$ python3 -q
>>> import numpy as np
>>> np.set_printoptions(precision=1, suppress=True, linewidth=140, floatmode="fixed")
>>> A = -3 * np.eye(7) + np.eye(7, k=1)
>>> A
array([[-3.0,  1.0,  0.0,  0.0,  0.0,  0.0,  0.0],
       [ 0.0, -3.0,  1.0,  0.0,  0.0,  0.0,  0.0],
       [ 0.0,  0.0, -3.0,  1.0,  0.0,  0.0,  0.0],
       [ 0.0,  0.0,  0.0, -3.0,  1.0,  0.0,  0.0],
       [ 0.0,  0.0,  0.0,  0.0, -3.0,  1.0,  0.0],
       [ 0.0,  0.0,  0.0,  0.0,  0.0, -3.0,  1.0],
       [ 0.0,  0.0,  0.0,  0.0,  0.0,  0.0, -3.0]])
>>> vec = np.array([6, 5, 6, 9, 9, 4, 7])
>>> A @ (2 * vec)
array([-26.0, -18.0, -18.0, -36.0, -46.0, -10.0, -42.0])
>>> A @ vec
array([-13.0,  -9.0,  -9.0, -18.0, -23.0,  -5.0, -21.0])
>>> np.linalg.norm(A @ vec) <= np.linalg.norm(A, 2) * np.linalg.norm(vec) + 1e-9
np.True_
>>> (A * vec).sum(axis=1)
array([-13.0,  -9.0,  -9.0, -18.0, -23.0,  -5.0, -21.0])
>>> print((A @ vec).argmax())
5
>>> M = np.array([[0, 0, 0, 1], [0, 1, 0, 0], [0, 0, 1, 0], [1, 0, 0, 0]])
>>> print(round(np.linalg.norm(A[6], 1), 1), np.round(np.linalg.norm(A[6], np.inf), 1))
3.0 3.0
>>> np.linalg.norm(A, axis=1).argmax()
np.int64(0)
>>> np.round(np.linalg.norm(A, "nuc"), 1)
np.float64(21.5)
>>> A[6] @ A[1]
np.float64(0.0)
>>> print(round(np.linalg.norm(A[6] - A[1]), 1))
4.4
>>> feats = np.load("block17.npy")
>>> feats
array([[ -2.6,   8.8,  -1.7,   1.5,  -3.2,   5.5,  -1.1,  -0.6,   0.4,   2.9,   5.9,   4.1],
       [  8.0,  -1.2,  -3.2,  -4.4,   4.6,   4.7,  -0.1,   0.8,   9.0,  -2.1,   4.2,   5.5],
       [ -6.2,  -0.8,   4.2,   7.2,   4.0,   0.7,  -0.2,   4.3,   2.5,  -6.6,  -0.2,  -1.8],
       [ -3.8,  -1.1,  -3.0,  -5.4,   4.4,  -0.7,   4.2, -13.0,   2.6,  -4.8,   1.9,  -4.3],
       [  4.2,   8.6,  -1.2,   1.9,  -2.2,  -2.6,   5.9,  -2.9,   0.9,  -3.9,   0.0,   2.5],
       [ -4.0,   1.0,   3.3,  -3.5,  12.5,  -3.7,   4.5,   0.2,  -1.9,   2.0,   1.5,   6.8],
       [ -0.6,   6.4,   2.0,  -9.1,  -0.5,   4.2,   1.5,   1.5,   1.6,  -4.4,  -3.2,  -2.6]])
>>> ang = np.radians(90)
>>> R = np.eye(12)
>>> R[4, 4] = R[3, 3] = np.cos(ang)
>>> R[4, 3], R[3, 4] = -np.sin(ang), np.sin(ang)
>>> R.round(1) + 0
array([[ 1.0,  0.0,  0.0,  0.0,  0.0,  0.0,  0.0,  0.0,  0.0,  0.0,  0.0,  0.0],
       [ 0.0,  1.0,  0.0,  0.0,  0.0,  0.0,  0.0,  0.0,  0.0,  0.0,  0.0,  0.0],
       [ 0.0,  0.0,  1.0,  0.0,  0.0,  0.0,  0.0,  0.0,  0.0,  0.0,  0.0,  0.0],
       [ 0.0,  0.0,  0.0,  0.0,  1.0,  0.0,  0.0,  0.0,  0.0,  0.0,  0.0,  0.0],
       [ 0.0,  0.0,  0.0, -1.0,  0.0,  0.0,  0.0,  0.0,  0.0,  0.0,  0.0,  0.0],
       [ 0.0,  0.0,  0.0,  0.0,  0.0,  1.0,  0.0,  0.0,  0.0,  0.0,  0.0,  0.0],
       [ 0.0,  0.0,  0.0,  0.0,  0.0,  0.0,  1.0,  0.0,  0.0,  0.0,  0.0,  0.0],
       [ 0.0,  0.0,  0.0,  0.0,  0.0,  0.0,  0.0,  1.0,  0.0,  0.0,  0.0,  0.0],
       [ 0.0,  0.0,  0.0,  0.0,  0.0,  0.0,  0.0,  0.0,  1.0,  0.0,  0.0,  0.0],
       [ 0.0,  0.0,  0.0,  0.0,  0.0,  0.0,  0.0,  0.0,  0.0,  1.0,  0.0,  0.0],
       [ 0.0,  0.0,  0.0,  0.0,  0.0,  0.0,  0.0,  0.0,  0.0,  0.0,  1.0,  0.0],
       [ 0.0,  0.0,  0.0,  0.0,  0.0,  0.0,  0.0,  0.0,  0.0,  0.0,  0.0,  1.0]])
>>> out = feats @ R.T
>>> print(np.allclose(feats @ feats.T, out @ out.T))
True
>>> np.abs(out - feats).max(axis=0)
array([ 0.0,  0.0,  0.0, 16.0, 11.2,  0.0,  0.0,  0.0,  0.0,  0.0,  0.0,  0.0])
>>> f = np.array([9, 0, 7])
>>> np.polyval(f, feats[3])
array([ 137.0,   17.9,   88.0,  269.4,  181.2,   11.4,  165.8, 1528.0,   67.8,  214.4,   39.5,  173.4])
>>> np.cross(feats[3, :3], feats[4, :3])
array([ 27.1, -17.2, -28.1])
